% python3 -q
>>> import numpy as np
>>> from numpy import linalg as LA
>>> np.set_printoptions(precision=3, suppress=True, linewidth=160, sign=" ")
>>> F = np.load("m.npy")
>>> F
array([[ 5.,  1., -4.,  3.,  0.],
       [ 3., -3., -4.,  2.,  0.],
       [ 2.,  0.,  2., -5., -1.],
       [-4.,  2.,  0., -4., -1.],
       [ 0.,  0.,  0.,  0.,  2.]])
>>> B = np.array([[1, -9, -2], [0, -8, -1]])
>>> W2 = np.kron(B, F)
>>> np.round(LA.norm(W2, 2), 3), np.round(LA.norm(B, 2) * LA.norm(F, 2), 3)
(np.float64(128.175), np.float64(128.175))
>>> W2
array([[  5.,   1.,  -4.,   3.,   0., -45.,  -9.,  36., -27.,  -0., -10.,  -2.,   8.,  -6.,  -0.],
       [  3.,  -3.,  -4.,   2.,   0., -27.,  27.,  36., -18.,  -0.,  -6.,   6.,   8.,  -4.,  -0.],
       [  2.,   0.,   2.,  -5.,  -1., -18.,  -0., -18.,  45.,   9.,  -4.,  -0.,  -4.,  10.,   2.],
       [ -4.,   2.,   0.,  -4.,  -1.,  36., -18.,  -0.,  36.,   9.,   8.,  -4.,  -0.,   8.,   2.],
       [  0.,   0.,   0.,   0.,   2.,  -0.,  -0.,  -0.,  -0., -18.,  -0.,  -0.,  -0.,  -0.,  -4.],
       [  0.,   0.,  -0.,   0.,   0., -40.,  -8.,  32., -24.,  -0.,  -5.,  -1.,   4.,  -3.,  -0.],
       [  0.,  -0.,  -0.,   0.,   0., -24.,  24.,  32., -16.,  -0.,  -3.,   3.,   4.,  -2.,  -0.],
       [  0.,   0.,   0.,  -0.,  -0., -16.,  -0., -16.,  40.,   8.,  -2.,  -0.,  -2.,   5.,   1.],
       [ -0.,   0.,   0.,  -0.,  -0.,  32., -16.,  -0.,  32.,   8.,   4.,  -2.,  -0.,   4.,   1.],
       [  0.,   0.,   0.,   0.,   0.,  -0.,  -0.,  -0.,  -0., -16.,  -0.,  -0.,  -0.,  -0.,  -2.]])
>>> B = W2[0, 0] * W2[1:] - np.outer(W2[1:, 0], W2[0])
>>> B
array([[   0.,  -18.,   -8.,    1.,    0.,    0.,  162.,   72.,   -9.,    0.,    0.,   36.,   16.,   -2.,    0.],
       [   0.,   -2.,   18.,  -31.,   -5.,    0.,   18., -162.,  279.,   45.,    0.,    4.,  -36.,   62.,   10.],
       [   0.,   14.,  -16.,   -8.,   -5.,    0., -126.,  144.,   72.,   45.,    0.,  -28.,   32.,   16.,   10.],
       [   0.,    0.,    0.,    0.,   10.,    0.,    0.,   -0.,    0.,  -90.,    0.,    0.,   -0.,    0.,  -20.],
       [   0.,    0.,    0.,    0.,    0., -200.,  -40.,  160., -120.,    0.,  -25.,   -5.,   20.,  -15.,    0.],
       [   0.,   -0.,    0.,    0.,    0., -120.,  120.,  160.,  -80.,    0.,  -15.,   15.,   20.,  -10.,    0.],
       [   0.,    0.,    0.,   -0.,   -0.,  -80.,    0.,  -80.,  200.,   40.,  -10.,    0.,  -10.,   25.,    5.],
       [   0.,    0.,    0.,    0.,    0.,  160.,  -80.,    0.,  160.,   40.,   20.,  -10.,    0.,   20.,    5.],
       [   0.,    0.,    0.,    0.,    0.,    0.,    0.,   -0.,    0.,  -80.,    0.,    0.,   -0.,    0.,  -10.]])
>>> np.flatnonzero(~B.round(6).any(axis=1))
array([], dtype=int64)
>>> LA.matrix_rank(B), LA.matrix_rank(W2)
(np.int64(9), np.int64(10))
